$ python -q
>>> import numpy as np
>>> import numpy.linalg as la
>>> np.set_printoptions(suppress=True, linewidth=140)
>>> data = np.loadtxt("m.csv", delimiter=",")
>>> data.round(1)
array([[ 0.2,  0.4, -0.2],
       [ 0.4,  0.6, -0.4],
       [-0.2, -0.4,  0.2]])
>>> t = np.radians(120)
>>> r_ = np.eye(3)
>>> r_[2, 2] = r_[1, 1] = np.cos(t)
>>> r_[2, 1], r_[1, 2] = -np.sin(t), np.sin(t)
>>> r_.round(1)
array([[ 1. ,  0. ,  0. ],
       [ 0. , -0.5,  0.9],
       [ 0. , -0.9, -0.5]])
>>> A2 = data @ r_.T
>>> np.round(la.svd(data, compute_uv=False), 1) + 0, np.round(la.svd(A2, compute_uv=False), 1) + 0
(array([1., 0., 0.]), array([1., 0., 0.]))
>>> np.allclose(data @ data.T, A2 @ A2.T)
True
>>> proj = np.triu(np.array([[0, -3, 2], [-2, 2, -2], [1, 1, 3]]), 1) + np.eye(3)
>>> A2 = proj @ r_ @ la.inv(proj)
>>> print(round(float(la.det(A2)), 1))
1.0
>>> np.round(proj @ r_ - r_ @ proj, 1)
array([[ 0. ,  2.8, -5.6],
       [ 0. ,  1.7,  0. ],
       [ 0. ,  0. , -1.7]])
>>> round(float(np.trace(A2)), 1), np.round(np.trace(r_), 1)
(0.0, np.float64(0.0))
>>> np.round(np.poly(A2), 1) + 0
array([ 1.,  0.,  0., -1.])
>>> w, V = la.eigh(data)
>>> vec = np.array([-2, 1, -2])
>>> np.round(V * np.maximum(w, 0) @ V.T, 1)
array([[ 0.2,  0.4, -0.2],
       [ 0.4,  0.6, -0.4],
       [-0.2, -0.4,  0.2]])
>>> np.round(la.eigvalsh(data[1:, 1:]), 1) + 0
array([0. , 0.8])
>>> round(float(vec @ data @ vec), 1)
0.6
>>> U, s, vt = la.svd(data)
>>> V = vt[:(s > 1e-8).sum()]
>>> rng = np.random.default_rng(598)
>>> vec = data[0] + 5 * data[2] + rng.integers(2) * np.eye(3)[1]
>>> vec.round(1)
array([-0.9, -1.4,  0.9])
>>> np.round(np.diag(V.T @ V), 1)
array([0.2, 0.6, 0.2])
>>> np.round(V.T @ V, 1)
array([[ 0.2,  0.4, -0.2],
       [ 0.4,  0.6, -0.4],
       [-0.2, -0.4,  0.2]])
>>> J = np.load("run5.npy")
>>> J.round(1) + 0
array([[-0.2,  1.5,  0.4,  0.3],
       [-1. ,  0.5,  0. ,  0.7],
       [ 1.3,  2.8,  1.6, -1.3],
       [-1.5,  1.8,  1.2,  0.1]])
>>> print(np.round((J + J.T) / 2, 1) + 0)
[[-0.2  0.2  0.8 -0.6]
 [ 0.2  0.5  1.4  1.2]
 [ 0.8  1.4  1.6  0. ]
 [-0.6  1.2  0.   0.1]]
>>> la.determinant(J)
Traceback (most recent call last):
  File "<python-input-34>", line 1, in <module>
    la.determinant(J)
    ^^^^^^^^^^^^^^
AttributeError: module 'numpy.linalg' has no attribute 'determinant'
>>> print(np.round(la.det(J), 1))
-0.0
>>> round(float(np.trace(J)), 1)
1.9
>>> X = np.load("out17.npy")
>>> X
array([[-1.,  1.,  0.,  0.],
       [ 0., -1.,  1.,  0.],
       [ 0.,  0., -1.,  1.],
       [ 0.,  0.,  0., -1.]])
>>> round(float(la.det(X)), 1)
1.0
>>> X @ X
array([[ 1., -2.,  1.,  0.],
       [ 0.,  1., -2.,  1.],
       [ 0.,  0.,  1., -2.],
       [ 0.,  0.,  0.,  1.]])
>>> la.determinant(X)
Traceback (most recent call last):
  File "<python-input-41>", line 1, in <module>
    la.determinant(X)
    ^^^^^^^^^^^^^^
AttributeError: module 'numpy.linalg' has no attribute 'determinant'
>>> assert X == X.T
Traceback (most recent call last):
  File "<python-input-42>", line 1, in <module>
    assert X == X.T
           ^^^^^^^^
ValueError: The truth value of an array with more than one element is ambiguous. Use a.any() or a.all()
>>> np.round(np.sort(np.abs(la.eigvals(X))), 1)
array([1., 1., 1., 1.])
